In [1]: import numpy as np

In [2]: np.set_printoptions(suppress=True, linewidth=120)

In [3]: F = np.loadtxt("block0.csv", delimiter=",")

In [4]: print(F)
[[-1.  0.  0.]
 [ 0.  2. -1.]
 [-1.  4. -2.]]

In [5]: # rows and columns are dependent

In [6]: round(float(np.linalg.norm(F, 2) / np.linalg.norm(F)), 3)
Out[6]: 0.978

In [7]: print(np.linalg.matrix_rank(F, rtol=0.1))
2

In [8]: np.abs(np.diag(np.linalg.qr(F)[1])) > 1e-9
Out[8]: array([ True,  True, False])

In [9]: rng = np.random.default_rng(31566)

In [10]: z = rng.permutation(3)

In [11]: z
Out[11]: array([2, 1, 0])

In [12]: B = F[z][:, z]

In [13]: print(np.diag(B))
[-2.  2. -1.]

In [14]: np.trace(B)
Out[14]: np.float64(-1.0)

In [15]: left, s, VT = np.linalg.svd(F)

In [16]: print(np.argmax(s[:-1] / (s[1:] + 1e-6)) + 1)
2

In [17]: B = left[:, :2] @ np.diag(s[:2]) @ VT[:2]

In [18]: B.round(3) + 0
Out[18]: 
array([[-1.,  0.,  0.],
       [ 0.,  2., -1.],
       [-1.,  4., -2.]])

In [19]: round(float(np.abs(F - B).max()), 3)
Out[19]: 0.0

In [20]: left, s, VT = np.linalg.svd(F)

In [21]: evecs = VT[:(s > 1e-8).sum()]

In [22]: vec = F[2] + 4 * F[1] + rng.integers(2) * np.eye(3)[1]

In [23]: print(vec)
[-1. 12. -6.]

In [24]: print(np.allclose(evecs.T @ evecs @ vec, vec))
True

In [25]: np.round(np.diag(evecs.T @ evecs), 3)
Out[25]: array([1. , 0.8, 0.2])

In [26]: mat = np.array([[-2, 2, 1], [2, -1, 1], [-1, 2, -1], [1, -2, -1]])

In [27]: mat[2] = mat[1]

In [28]: mat
Out[28]: 
array([[-2,  2,  1],
       [ 2, -1,  1],
       [ 2, -1,  1],
       [ 1, -2, -1]])

In [29]: B = np.c_[mat[:, :1] @ np.array([[-1]]), np.array([0, 1, 2, 2])]

In [30]: B
Out[30]: 
array([[ 2,  0],
       [-2,  1],
       [-2,  2],
       [-1,  2]])

In [31]: np.round(np.linalg.lstsq(mat, B[:, 0])[0], 3) + 0
Out[31]: array([-1.,  0.,  0.])

In [32]: np.linalg.matrix_rank(np.c_[mat, B])
Out[32]: np.int64(4)

In [33]: np.round(np.linalg.norm(np.linalg.qr(mat)[0].T @ B, axis=0) ** 2 / ((B ** 2).sum(axis=0) + 1e-12), 3)
Out[33]: array([1.   , 0.944])

In [34]: r0, g = F[2], F[1]

In [35]: r0 @ g
Out[35]: np.float64(10.0)

In [36]: p = (r0 @ g) / (r0 @ r0) * r0

In [37]: round(float(np.linalg.norm(r0 + g) ** 2 + np.linalg.norm(r0 - g) ** 2), 3)
Out[37]: 52.0

In [38]: np.round(g - p, 3)
Out[38]: array([ 0.476,  0.095, -0.048])

In [39]: p.round(3)
Out[39]: array([-0.476,  1.905, -0.952])

In [40]: np.outer(r0, g)
Out[40]: 
array([[-0., -2.,  1.],
       [ 0.,  8., -4.],
       [-0., -4.,  2.]])

In [41]: np.round(np.linalg.norm(mat, "nuc"), 3)
Out[41]: np.float64(7.333)

In [42]: round(np.linalg.norm(mat[3], 1), 3), round(np.linalg.norm(mat[3], np.inf), 3)
Out[42]: (np.float64(4.0), np.float64(2.0))

In [43]: np.linalg.norm(mat, axis=1).argmax()
Out[43]: np.int64(0)

In [44]: mat[3] @ mat[0]
Out[44]: np.int64(-7)

In [45]: B = mat[0, 0] * mat[1:] - np.outer(mat[1:, 0], mat[0])

In [46]: B
Out[46]: 
array([[ 0, -2, -4],
       [ 0, -2, -4],
       [ 0,  2,  1]])

In [47]: mat[:, 0] / mat[0, 0]
Out[47]: array([ 1. , -1. , -1. , -0.5])

In [48]: np.flatnonzero(~B.round(6).any(axis=1))
Out[48]: array([], dtype=int64)

In [49]: m1 = np.load("w.npy")

In [50]: m1
Out[50]: 
array([[ 1.96,  4.86, -2.02, -1.53],
       [ 1.45,  0.51, -0.7 , -1.32],
       [ 4.33, -3.85, -0.72, -4.21],
       [ 1.24,  0.94, -0.66, -1.41]])

In [51]: # looks like rank 3

In [52]: left, s, VT = np.linalg.svd(m1)

In [53]: np.argmax(s[:-1] / (s[1:] + 1e-6)) + 1
Out[53]: np.int64(3)

In [54]: print(s.round(3) + 0)
[7.462 6.276 0.25  0.   ]

In [55]: B = left[:, :3] @ np.diag(s[:3]) @ VT[:3]

In [56]: round(float(np.linalg.norm(m1 - B) / np.linalg.norm(m1)), 3)
Out[56]: 0.0

In [57]: round(float(np.linalg.norm(m1 - B, 2)), 3), round(s[3], 3)
Out[57]: (0.0, np.float64(0.0))

In [58]: np.linalg.matrix_rank(B)
Out[58]: np.int64(3)

In [59]: np.round(np.abs(m1 - B).max(), 3)
Out[59]: np.float64(0.0)

In [60]: np.linalg.cond(m1) > 100
Out[60]: np.True_

In [61]: round(np.linalg.norm(m1, 2) / np.linalg.norm(m1), 3)
Out[61]: np.float64(0.765)

In [62]: [round(float(x), 3) for x in np.linalg.svd(m1, compute_uv=False)[:3]]
Out[62]: [7.462, 6.276, 0.25]

In [63]: theta = np.radians(30)

In [64]: Rm = np.eye(4)

In [65]: Rm[0, 0] = Rm[1, 1] = np.cos(theta)

In [66]: Rm[0, 1], Rm[1, 0] = -np.sin(theta), np.sin(theta)

In [67]: Rm.round(3)
Out[67]: 
array([[ 0.866, -0.5  ,  0.   ,  0.   ],
       [ 0.5  ,  0.866,  0.   ,  0.   ],
       [ 0.   ,  0.   ,  1.   ,  0.   ],
       [ 0.   ,  0.   ,  0.   ,  1.   ]])

In [68]: B = m1 @ Rm.T

In [69]: np.round(np.abs(B - m1).max(axis=0), 3)
Out[69]: array([2.693, 2.681, 0.   , 0.   ])

In [70]: np.allclose(m1 @ m1.T, B @ B.T)
Out[70]: True

In [71]: r = np.linalg.matrix_rank(m1)

In [72]: print(r)
3

In [73]: null = np.linalg.svd(m1)[2][r:].T

In [74]: [int(np.linalg.matrix_rank(m1[:, :j + 1])) for j in range(4)]
Out[74]: [1, 2, 3, 3]

In [75]: np.allclose(m1 @ null, 0)
Out[75]: True

In [76]: np.linalg.matrix_rank(m1.T @ m1), np.linalg.matrix_rank(m1 @ m1.T)
Out[76]: (np.int64(3), np.int64(3))

In [77]: M = np.load("dump.npy")

In [78]: print(M)
[[1 0 0 0]
 [0 1 0 0]
 [1 0 1 0]
 [0 1 0 1]]

In [79]: # triangular

In [80]: vec = np.array([1, 0, -2, 1])

In [81]: np.sign((M @ vec).round(6))
Out[81]: array([ 1,  0, -1,  1])

In [82]: (M * vec).sum(axis=1)
Out[82]: array([ 1,  0, -1,  1])

In [83]: np.einsum("ij,j->i", M, vec)
Out[83]: array([ 1,  0, -1,  1])

In [84]: (M @ vec).argmax()
Out[84]: np.int64(0)

In [85]: print(M @ (2 * vec))
[ 2  0 -2  2]

In [86]: M * vec
Out[86]: 
array([[ 1,  0,  0,  0],
       [ 0,  0,  0,  0],
       [ 1,  0, -2,  0],
       [ 0,  0,  0,  1]])

In [87]: M @ np.eye(4)[3]
Out[87]: array([0., 0., 0., 1.])

In [88]: z = rng.permutation(4)

In [89]: B = M[:, z] * rng.choice([-1, 1], 4)

In [90]: B
Out[90]: 
array([[ 0,  0,  1,  0],
       [ 1,  0,  0,  0],
       [ 0, -1,  1,  0],
       [ 1,  0,  0,  1]])

In [91]: left, _, VT = np.linalg.svd(M.T @ B)

In [92]: np.round(np.linalg.lstsq(M, B)[0], 3) + 0
Out[92]: 
array([[ 0.,  0.,  1.,  0.],
       [ 1.,  0.,  0.,  0.],
       [ 0., -1.,  0.,  0.],
       [ 0.,  0.,  0.,  1.]])
